In [1]: import numpy as np

In [2]: np.set_printoptions(precision=3, suppress=True, linewidth=160)

In [3]: def rnd(a):
   ...:     return np.round(a, 3) + 0
   ...: 

In [4]: W0 = np.loadtxt("mat.csv", delimiter=",")

In [5]: W0
Out[5]: 
array([[ 0.2,  0.2, -0.4, -0.3,  0.5, -0.3, -0.7,  3.2, -0.5,  1.6, -0.9,  1.2,  0.7,  0.8],
       [-0.2, -1.8, -0.8, -0.7, -0.2, -0.1, -0.2,  1.1, -1. ,  0.7,  0.1,  1. , -0.1,  0.6],
       [-1. , -0.1,  0.8,  2. ,  0.3, -1.2,  0.7, -0.1, -0.2,  1.3, -0.7,  0.5,  0.3, -0.6],
       [-0.4,  1.2, -0.2, -0.1, -1.5, -0.2,  1.2,  0.2,  0.5,  2.5,  0.5,  1.6,  0.6, -1.9],
       [-1. ,  0.4,  1.6,  1.2, -0.3, -0.7,  0.8, -0.7,  1.6,  0.5,  0. ,  1. ,  0. , -0.1],
       [ 1.5, -1.3,  0. , -0.2,  1.9, -0.8, -0.6, -0.9, -0.6, -0.2, -1. ,  0.4,  0.7, -0.7],
       [ 0.7,  1. , -1.3,  0.6,  1.4, -2. , -0.5,  1. ,  0.6,  0.3, -1.8, -0.2, -0.7,  2. ],
       [ 0. ,  0.1,  0.5,  1.1,  1.9, -2.1,  0.5, -0.7, -1. ,  0.3,  0.3,  0.3, -1.1, -0.6],
       [ 0.4,  0.2,  1.1, -0.3, -0.2,  0.3, -1.5, -0.5,  0. , -2. , -2. ,  1.2,  1. , -2.1],
       [-1.2,  0. , -0.7,  0.6,  1.3, -0.4, -0.5,  1. ,  1.3, -0.8,  0.6,  0.8,  0.4,  0.6],
       [ 0.1, -1.1,  1. ,  1.4,  2.4,  0.8, -1. , -2.1,  0.9, -0.7,  0.1,  0. ,  0.6,  1. ],
       [-0.5,  0.9, -0.9,  0.4,  1.4,  1.3,  0.4,  0.4,  0. ,  0.8,  1.6,  0.8,  0.2,  1.7],
       [-0.4,  0.5, -1.3, -1. ,  0.1,  0.2, -0.7, -0.7,  0.7,  0.2,  1.9, -0.2,  0.8,  0.1],
       [ 0.8, -0.9,  1.1,  0.5,  1.4,  0.6, -0.6,  1. ,  0.1,  0. , -0.9,  0.1, -2.6, -1.3],
       [-1.1, -0.6, -0.4, -0.4,  1.3, -0.3,  0.2, -0.8,  0.1,  1.4, -0.8, -0.3,  0.1,  0.4],
       [ 1.1,  2.7,  0.8, -1.8, -0.9, -0.5, -0.5, -0.5,  0.3,  1.4,  0.9,  1.1,  0.9,  1.4],
       [ 0.8,  1.3, -0.5,  0.3,  0.5, -0.6,  0.5,  1.2, -0.7, -0.9,  1.2, -1.3, -0.1, -2.7],
       [-0.7,  0.2,  1.7, -1.7,  1.4, -1.5, -0.7, -0.6, -2.2,  0.1, -0.6, -0.4, -0.2,  0.3],
       [ 1.5, -0.5, -0.3,  0.6,  1.8,  1.1,  1.2,  0.4,  0.2, -2.7, -1.1, -0.9,  0.3, -0.2],
       [ 0.2,  0.1, -1.5, -2. ,  0.7,  0. , -0.1, -0.1, -0.3,  1. ,  0.1,  0.5,  1.3,  1.2],
       [-1.6, -0.5,  0.2,  0.5,  1.2, -0.9,  0.5, -0.6, -0.9,  0.3,  0. , -0.6,  0.8, -0.2],
       [ 0.1, -0.6,  0.5, -1.8, -0.8, -0.4,  0.1, -2.1,  0.5,  1.6,  0.1, -0.1, -1.1,  0. ],
       [ 0.6,  0.4, -1.4, -0.1,  0.6,  2.5,  0.1, -0.8, -0.3,  0.9,  0.8,  1.4,  0.9, -0.5],
       [ 1.7, -0.7,  0.6,  0.5, -0.3, -0.7, -0.8, -0.3, -1.2,  0.6, -1.1,  0.2, -1.1, -0.2],
       [ 0.2,  0.7, -1.3, -0.6, -1.5,  0.7, -1.1,  0.4,  0.9, -0.9,  0.4, -1.1,  0.4, -1.4],
       [ 0.8, -1. ,  0.5,  0.8, -0.2,  1.4, -0.6,  0.7,  0.2,  0. ,  0.3,  0.3,  0.1, -0.7],
       [ 0.2,  0.3, -1.3, -0.8, -1. , -0.9,  0.4, -0.4, -0.1, -0.7, -0.6, -1.2,  0.3,  0.2],
       [-0.7,  1.4, -0.1, -0.5,  0.1, -0.2, -1.7, -0.1,  1.6, -0.3, -1. ,  1.3,  1.2,  0.9],
       [-1.9,  1.7, -0.7,  1.4, -0.9,  0.5,  0. , -0.4,  0.8,  1.2, -2.2,  3.3, -1.1, -0.1],
       [-0.9,  1.1,  0.7, -0.7,  0.7,  0.1, -0.9, -0.5, -0.6, -1.6, -0.6, -0.5, -1.4,  0. ],
       [-0.6,  4.8,  1.8,  0.9,  0.6,  3.6, -0.6,  3.6,  4.8, -2.1, -2.1, -0.3, -5.1, -3.6],
       [-0.4,  0.4, -1.3, -1. , -0.8,  1. ,  0.4,  0. ,  0.7, -0.1,  0.1,  1.3,  0.8,  2.3],
       [ 0.9, -0.9,  0.6, -1.6,  0.6,  1.5,  0.7, -0.8,  0.6, -0.2, -0.6, -0.3,  0.1,  0.7],
       [-1.4, -0.5, -0.7, -0.7, -1.3, -0.6,  0.2, -0.7, -0.6,  0.2,  0.6,  0.4,  0. ,  1.6],
       [ 1. ,  2.3, -1. , -0.7,  0.2, -0.4, -2.2,  0.3,  0.8, -1.7, -1.2,  0.5, -0.3,  0.7],
       [-1.3, -0.7,  1.5,  1.1, -0.2, -1.2, -0.2,  0.2, -0.3, -1.3, -0.7,  0.9,  0.1, -1.3],
       [-1.5,  0.6, -0.2,  0.7, -1.3,  2.2, -0.1, -0.3,  0.4,  0.1,  0.3,  0.4,  1.6,  0.1],
       [-0.1,  1.8,  0.5, -1.8,  0.2,  0.2,  0.7,  1.9, -0.8,  0. , -0.3, -0.7, -3. , -0.4],
       [-1.3, -0.7,  0.3, -1.3,  0.2,  1.5,  0.7,  0.9, -0.5, -0.7,  1.4, -0.9, -0.5,  0.2],
       [ 1.1, -0.4,  0.9, -0.1, -0.5, -0.9, -1.1,  0.3, -0.1, -0.1, -0.5,  0.2, -1. , -0.1],
       [-1.2, -0.1, -0.3,  0.7, -0.4,  0.6,  0. , -0.4, -1.5,  1.2,  1.9, -0.7,  1.6,  0.2],
       [ 0.4, -0.6, -0.9,  0.3, -1.5,  0.4, -1.6, -0.6,  0.8, -0.4, -1. , -1.7,  0.2,  0.5]])

In [6]: f, r1 = W0[39], W0[20]

In [7]: rnd(f @ r1)
Out[7]: np.float64(-2.79)

In [8]: rnd(f @ f)
Out[8]: np.float64(5.87)

In [9]: p = (f @ r1) / (f @ f) * f

In [10]: rnd(p)
Out[10]: array([-0.523,  0.19 , -0.428,  0.048,  0.238,  0.428,  0.523, -0.143,  0.048,  0.048,  0.238, -0.095,  0.475,  0.048])

In [11]: rnd((r1 - p) @ f)
Out[11]: np.float64(0.0)
